% python3 -q
>>> import numpy as np
>>> np.set_printoptions(suppress=True, linewidth=160)
>>> rnd = lambda a: np.round(a, 1) + 0
>>> K = np.loadtxt("run6.csv", delimiter=",")
>>> print(K)
[[  1.2   3.6  -8.5]
 [  1.9   4.3 -10.2]
 [  4.3   5.4 -12.3]
 [ -3.2   6.6   6.3]
 [  1.6   4.2 -11.6]
 [  4.2   4.3  -9.4]
 [ -1.1   4.4   5. ]
 [  4.8   3.7 -10. ]
 [  0.9   6.2 -10.5]
 [  1.7   5.7  -8.7]
 [  3.4   5.1  -9.7]
 [  0.2   4.1   5.6]
 [ -2.    2.5   5.2]
 [  3.2   6.  -11.5]
 [  4.3   5.8 -12. ]
 [ -0.6   4.4   5.3]
 [ -2.8   3.7   6.9]
 [ -1.6   2.6   5.3]
 [  3.2   4.8 -10.6]]
>>> cent = K[[12, 16]].astype(float)
>>> for _ in range(3):
...     lab = np.linalg.norm(K[:, None] - cent, axis=-1).argmin(axis=1)
...     cent = np.array([K[lab == j].mean(axis=0) for j in range(2)])
... 
>>> print(lab)
[0 0 0 1 0 0 1 0 0 0 0 1 1 0 0 1 1 1 0]
>>> print(np.abs(cent[1] - cent[0]).argmax())
2
>>> m1 = np.loadtxt("arr.csv", delimiter=",")
>>> print(rnd(m1))
[[-0.8  0.6]
 [-0.4 -0.7]
 [ 0.4  0.5]]
>>> q, Rm = np.linalg.qr(m1)
>>> print(rnd(q))
[[-0.8  0.6]
 [-0.4 -0.7]
 [ 0.4  0.5]]
>>> print(rnd(q.T @ q))
[[1. 0.]
 [0. 1.]]
>>> print(rnd(Rm))
[[1. 0.]
 [0. 1.]]
>>> vec = np.array([-2, 0])
>>> y = m1 @ vec
>>> print(rnd(np.linalg.lstsq(m1, y)[0]))
[-2.  0.]
>>> print(rnd(np.linalg.pinv(m1) @ m1))
[[1. 0.]
 [0. 1.]]
>>> rng = np.random.default_rng(26)
>>> y = y + 0.3 * rng.normal(size=3)
>>> print(rnd(y))
[ 1.1 -0.1 -0.5]
>>> beta, *_ = np.linalg.lstsq(m1, y)
>>> print(rnd(m1.T @ (y - m1 @ beta)))
[0. 0.]
>>> print([round(float(np.linalg.norm(np.linalg.solve(m1.T @ m1 + lam * np.eye(2), m1.T @ y))), 2) for lam in (0, 1, 10, 100)])
[1.11, 0.55, 0.1, 0.01]
>>> M2 = np.array([[2, 2, 2], [0, 1, 2]])
>>> print(rnd(M2.T @ m1.T))
[[-1.6 -0.8  0.8]
 [-1.1 -1.5  1.3]
 [-0.5 -2.2  1.8]]
>>> print(np.vstack([m1, M2.T]).shape)
(6, 2)
>>> print(rnd(m1 @ M2))
[[-1.6 -1.1 -0.5]
 [-0.8 -1.5 -2.2]
 [ 0.8  1.3  1.8]]
>>> print(rnd(np.einsum("ij->j", m1)))
[-0.8  0.4]
>>> blk = np.stack([m1, -2 * m1, m1[::-1]])
>>> print(np.linalg.matrix_rank(blk.reshape(3, -1)))
2
>>> print(rnd(blk.sum(axis=0)))
[[ 1.2 -0.1]
 [ 0.   0. ]
 [-1.2  0.1]]
>>> print(np.linalg.matrix_rank(blk))
[2 2 2]
>>> proj = m1 @ np.linalg.solve(m1.T @ m1, m1.T)
>>> print(rnd(proj @ m1[:, 1]))
[ 0.6 -0.7  0.5]
>>> print(np.trace(proj))
2.0
>>> print(rnd(proj))
[[ 1.  -0.1 -0.1]
 [-0.1  0.6 -0.5]
 [-0.1 -0.5  0.4]]
